$ python -q
>>> import numpy as np
>>> from numpy import linalg as LA
>>> np.set_printoptions(precision=3, suppress=True, linewidth=140)
>>> F = np.loadtxt("x.csv", delimiter=",")
>>> F
array([[  0.   ,   7.803,   5.401],
       [  0.   , -11.17 ,  -4.085],
       [  0.   , -10.58 ,  -3.79 ],
       [  0.   ,  18.848,  10.924],
       [  0.   ,  12.229,   7.614],
       [  0.   ,  15.181,   9.09 ],
       [  0.   ,   3.184,   3.092],
       [  0.   ,   2.748,   2.874],
       [  0.   ,  -8.29 ,  -2.645],
       [  0.   ,   8.21 ,   5.605],
       [  0.   ,  -6.878,  -1.939],
       [  0.   ,  12.593,   7.796],
       [  0.   ,   7.231,   5.115],
       [  0.   ,   7.123,   5.061],
       [  0.   , -10.419,  -3.71 ],
       [  0.   ,   3.47 ,   3.235],
       [  0.   ,  13.057,   8.028],
       [  0.   ,  -0.861,   1.07 ],
       [  0.   ,  -5.039,  -1.02 ]])
>>> rng = np.random.default_rng(97910)
>>> Y = F + rng.integers(-2, 3, (19, 2)) @ rng.integers(-2, 3, (2, 3))
>>> Y
array([[  4.   ,   5.803,   3.401],
       [ -2.   ,  -8.17 ,  -4.085],
       [  2.   ,  -9.58 ,  -5.79 ],
       [  2.   ,  19.848,   8.924],
       [ -2.   ,  11.229,   9.614],
       [ -4.   ,  15.181,  12.09 ],
       [ -2.   ,   8.184,   2.092],
       [ -4.   ,   8.748,   2.874],
       [ -4.   ,  -6.29 ,  -0.645],
       [ -4.   ,   8.21 ,   8.605],
       [ -2.   ,  -5.878,  -0.939],
       [  0.   ,   8.593,   9.796],
       [  2.   ,   2.231,   6.115],
       [ -2.   ,   4.123,   8.061],
       [  2.   , -15.419,  -2.71 ],
       [ -4.   ,   7.47 ,   4.235],
       [  2.   ,  14.057,   6.028],
       [ -4.   ,   3.139,   2.07 ],
       [  4.   ,  -9.039,  -2.02 ]])
>>> Y - F
array([[ 4., -2., -2.],
       [-2.,  3.,  0.],
       [ 2.,  1., -2.],
       [ 2.,  1., -2.],
       [-2., -1.,  2.],
       [-4.,  0.,  3.],
       [-2.,  5., -1.],
       [-4.,  6.,  0.],
       [-4.,  2.,  2.],
       [-4.,  0.,  3.],
       [-2.,  1.,  1.],
       [ 0., -4.,  2.],
       [ 2., -5.,  1.],
       [-2., -3.,  3.],
       [ 2., -5.,  1.],
       [-4.,  4.,  1.],
       [ 2.,  1., -2.],
       [-4.,  4.,  1.],
       [ 4., -4., -1.]])
>>> LA.matrix_rank(Y - F, tol=1e-8)
np.int64(2)
>>> np.round(LA.svd(Y - F, compute_uv=False), 3) + 0
array([17.458, 11.455,  0.   ])
>>> K = np.load("data.npy")
>>> K
array([[0, 3],
       [3, 0]])
>>> # symmetric, so the eigenvalues are real
>>> evals, V = LA.eigh(K)
>>> LA.eigvalsh(K @ K)
array([9., 9.])
>>> np.abs(V[:, -1])
array([0.707, 0.707])
>>> K[:, 1] @ K[:, 0]
np.int64(0)
>>> K @ K.T
array([[9, 0],
       [0, 9]])
>>> K.T @ K
array([[9, 0],
       [0, 9]])
>>> LA.norm(K, axis=0)
array([3., 3.])
>>> LA.pinv(K)
array([[0.   , 0.333],
       [0.333, 0.   ]])
>>> z = rng.permutation(2)
>>> z
array([1, 0])
>>> Y = K[z][:, z]
>>> np.allclose(Y, K)
True
>>> np.trace(Y)
np.int64(0)
>>> np.sort(np.abs(LA.eigvals(Y)))
array([3., 3.])
>>> evals, V = LA.eigh(K)
>>> vec = np.array([8, 8])
>>> V * np.maximum(evals, 0) @ V.T
array([[1.5, 1.5],
       [1.5, 1.5]])
>>> vec @ K @ vec
np.int64(384)
>>> np.round(V * np.abs(evals) @ V.T, 3) + 0
array([[3., 0.],
       [0., 3.]])
>>> data = np.load("a.npy")
>>> data
array([[-0.462, -0.604, -0.291],
       [-0.1  , -0.598, -0.388],
       [ 0.   ,  0.217,  0.139],
       [ 0.245, -0.397, -0.327],
       [-0.8  ,  0.11 ,  0.371],
       [-0.716, -0.611, -0.188],
       [ 0.422,  0.939,  0.749],
       [ 0.   ,  0.97 ,  0.869],
       [ 0.149, -0.508, -0.38 ],
       [ 0.716,  0.999,  0.982],
       [-0.149,  0.508,  0.38 ],
       [-0.572,  0.983,  0.937],
       [-0.291,  0.43 ,  0.363],
       [-0.05 ,  0.848,  0.67 ],
       [ 0.604, -0.119, -0.273],
       [ 0.1  ,  0.523,  0.327]])
>>> def softmax(z):
...     e = np.exp(z - z.max(axis=-1, keepdims=True))
...     return e / e.sum(axis=-1, keepdims=True)
... 
>>> softmax(K).sum(axis=1)
array([1., 1.])
>>> scores = K @ K.T / np.sqrt(2)
>>> softmax(scores)
array([[0.998, 0.002],
       [0.002, 0.998]])
>>> softmax(scores + np.triu(np.full(scores.shape, -np.inf), 1))
array([[1.   , 0.   ],
       [0.002, 0.998]])
>>> softmax(scores).round(6).argmax(axis=1)
array([0, 1])
